In [1]: import numpy as np

In [2]: from numpy import linalg as LA

In [3]: np.set_printoptions(precision=4, suppress=True, linewidth=160)

In [4]: rnd = lambda a: np.round(a, 4) + 0

In [5]: cent = np.array([[2, 0, -8], [4, -4, -8]])

In [6]: K = np.repeat(cent, 14 // 2, axis=0)

In [7]: rng = np.random.default_rng(38)

In [8]: K = K + 0.1 * rng.normal(size=K.shape)

In [9]: rnd(K)
Out[9]: 
array([[ 2.1446,  0.0138, -7.9731],
       [ 2.0873,  0.045 , -7.8473],
       [ 1.8839,  0.0901, -7.9909],
       [ 2.1302,  0.1269, -7.9099],
       [ 1.9466, -0.0511, -7.9825],
       [ 1.9523, -0.1883, -8.1428],
       [ 2.0345, -0.1052, -8.0323],
       [ 3.9969, -4.1418, -8.0441],
       [ 4.129 , -3.8663, -7.9543],
       [ 4.0477, -4.027 , -7.9987],
       [ 4.077 , -4.1547, -8.0455],
       [ 3.9633, -3.9219, -8.1066],
       [ 4.1865, -4.0737, -7.7995],
       [ 3.995 , -3.9893, -7.8368]])

In [10]: left, sv, vt = LA.svd(K)

In [11]: rnd(sv)
Out[11]: array([32.9679,  7.8283,  0.3977])

In [12]: A2 = left[:, :2] @ np.diag(sv[:2]) @ vt[:2]

In [13]: LA.matrix_rank(K, rtol=0.05)
Out[13]: np.int64(2)

In [14]: rnd(LA.norm(K - A2, 2)), rnd(sv[2])
Out[14]: (np.float64(0.3977), np.float64(0.3977))

In [15]: dist = LA.norm(K[:, None] - K[None], axis=-1)

In [16]: dist.mean(axis=1).argmax()
Out[16]: np.int64(2)

In [17]: LA.matrix_rank(dist ** 2)
Out[17]: np.int64(5)

In [18]: print(rnd(dist[:5, :5]))
[[0.     0.1416 0.2722 0.1304 0.2086]
 [0.1416 0.     0.253  0.1116 0.2175]
 [0.2722 0.253  0.     0.2619 0.1547]
 [0.1304 0.1116 0.2619 0.     0.2659]
 [0.2086 0.2175 0.1547 0.2659 0.    ]]

In [19]: print(rnd(dist[3]))
[0.1304 0.1116 0.2619 0.     0.2659 0.4304 0.2793 4.661  4.4658 4.5759 4.7054 4.4488 4.6782 4.5195]

In [20]: np.unravel_index(dist.round(6).argmax(), dist.shape)
Out[20]: (np.int64(2), np.int64(10))

In [21]: x = np.array([5, 3, 5])

In [22]: y = K @ x

In [23]: rnd(LA.pinv(K) @ K)
Out[23]: 
array([[1., 0., 0.],
       [0., 1., 0.],
       [0., 0., 1.]])

In [24]: y = y + 0.05 * rng.normal(size=14)

In [25]: print(rnd(y))
[-29.1889 -28.6311 -30.1798 -28.5636 -30.295  -31.5462 -30.2607 -32.6776 -30.6705 -31.8576 -32.3314 -32.4967 -30.3342 -31.1053]

In [26]: coef, *_ = LA.lstsq(K, y)

In [27]: print(rnd(coef))
[4.9121 2.9572 4.977 ]

In [28]: rnd(LA.norm(y - K @ coef))
Out[28]: np.float64(0.1802)

In [29]: rnd(K.T @ (y - K @ coef))
Out[29]: array([0., 0., 0.])

In [30]: A2 = np.c_[K[:, :2] @ np.array([[-3, -3], [3, -2]]), np.array([0, 1, 1, 3, 3, 3, 0, 0, 1, 2, 2, 2, 3, 1])]

In [31]: rnd(A2)
Out[31]: 
array([[ -6.3924,  -6.4613,   0.    ],
       [ -6.127 ,  -6.3519,   1.    ],
       [ -5.3816,  -5.8319,   1.    ],
       [ -6.0099,  -6.6444,   3.    ],
       [ -5.9931,  -5.7374,   3.    ],
       [ -6.422 ,  -5.4803,   3.    ],
       [ -6.4191,  -5.8932,   0.    ],
       [-24.4162,  -3.7071,   0.    ],
       [-23.9861,  -4.6544,   1.    ],
       [-24.224 ,  -4.0892,   2.    ],
       [-24.6953,  -3.9216,   2.    ],
       [-23.6558,  -4.0462,   2.    ],
       [-24.7807,  -4.412 ,   3.    ],
       [-23.9531,  -4.0064,   1.    ]])

In [32]: print(rnd(LA.lstsq(K, A2[:, 0])[0]))
[-3.  3.  0.]

In [33]: LA.matrix_rank(np.c_[K, A2])
Out[33]: np.int64(4)

In [34]: rnd(LA.norm(A2 - K @ LA.lstsq(K, A2)[0], axis=0))
Out[34]: array([0.    , 0.    , 4.1771])

In [35]: F = np.loadtxt("layer10.csv", delimiter=",")

In [36]: F
Out[36]: 
array([[1.    , 0.    , 0.    ],
       [0.    , 1.    , 0.    ],
       [0.3333, 0.    , 0.6667]])

In [37]: (LA.matrix_power((F != 0) + (F.T != 0) + np.eye(3), 3) > 0).astype(int)
Out[37]: 
array([[1, 0, 1],
       [0, 1, 0],
       [1, 0, 1]])

In [38]: Q, R = LA.qr(F)

In [39]: rnd(R)
Out[39]: 
array([[-1.0541,  0.    , -0.2108],
       [ 0.    ,  1.    ,  0.    ],
       [ 0.    ,  0.    ,  0.6325]])

In [40]: rnd(abs(R[0, 0])), rnd(LA.norm(F[:, 0]))
Out[40]: (np.float64(1.0541), np.float64(1.0541))

In [41]: rnd(Q @ R)
Out[41]: 
array([[1.    , 0.    , 0.    ],
       [0.    , 1.    , 0.    ],
       [0.3333, 0.    , 0.6667]])

In [42]: Q.shape, R.shape
Out[42]: ((3, 3), (3, 3))

In [43]: rnd(Q)
Out[43]: 
array([[-0.9487,  0.    , -0.3162],
       [ 0.    ,  1.    ,  0.    ],
       [-0.3162,  0.    ,  0.9487]])

In [44]: print(F.sum(axis=1))
[1. 1. 1.]

In [45]: print(rnd(LA.matrix_power(F, 2)))
[[1.     0.     0.    ]
 [0.     1.     0.    ]
 [0.5555 0.     0.4445]]

In [46]: print(rnd(LA.matrix_power(F, 100)))
[[1. 0. 0.]
 [0. 1. 0.]
 [1. 0. 0.]]

In [47]: p = np.eye(3)[1]

In [48]: for _ in range(5):
    ...:     p = p @ F
    ...:     print(p.round(4))
    ...: 
[0. 1. 0.]
[0. 1. 0.]
[0. 1. 0.]
[0. 1. 0.]
[0. 1. 0.]

In [49]: M = np.load("arr.npy")

In [50]: M
Out[50]: 
array([[-1,  0],
       [ 1,  2]])

In [51]: A2 = np.array([[0, 8], [2, 8]])

In [52]: cent = np.kron(A2, M)

In [53]: cent.shape
Out[53]: (4, 4)

In [54]: cent
Out[54]: 
array([[ 0,  0, -8,  0],
       [ 0,  0,  8, 16],
       [-2,  0, -8,  0],
       [ 2,  4,  8, 16]])

In [55]: x = np.array([4, 5])

In [56]: h = np.maximum(M @ x, 0)

In [57]: h
Out[57]: array([ 0, 14])

In [58]: print(np.maximum(M @ (3 * x), 0))
[ 0 42]

In [59]: M * (h > 1e-9)[:, None]
Out[59]: 
array([[0, 0],
       [1, 2]])

In [60]: np.flatnonzero(h > 1e-9)
Out[60]: array([1])

In [61]: M.mean(axis=0)
Out[61]: array([0., 1.])

In [62]: print(M - M[0])
[[0 0]
 [2 2]]

In [63]: LA.matrix_rank(M)
Out[63]: np.int64(2)

In [64]: np.unravel_index(np.abs(M).argmax(), M.shape)
Out[64]: (np.int64(1), np.int64(1))

In [65]: np.diff(M, axis=0)
Out[65]: array([[2, 2]])

In [66]: M[:, 2]
IndexError: index 2 is out of bounds for axis 1 with size 2


In [67]: print(M.sum(axis=1))
[-1  3]

In [68]: np.abs(M).max()
Out[68]: np.int64(2)

In [69]: M.shape
Out[69]: (2, 2)

In [70]: M.sum(axis=0)
Out[70]: array([0, 2])
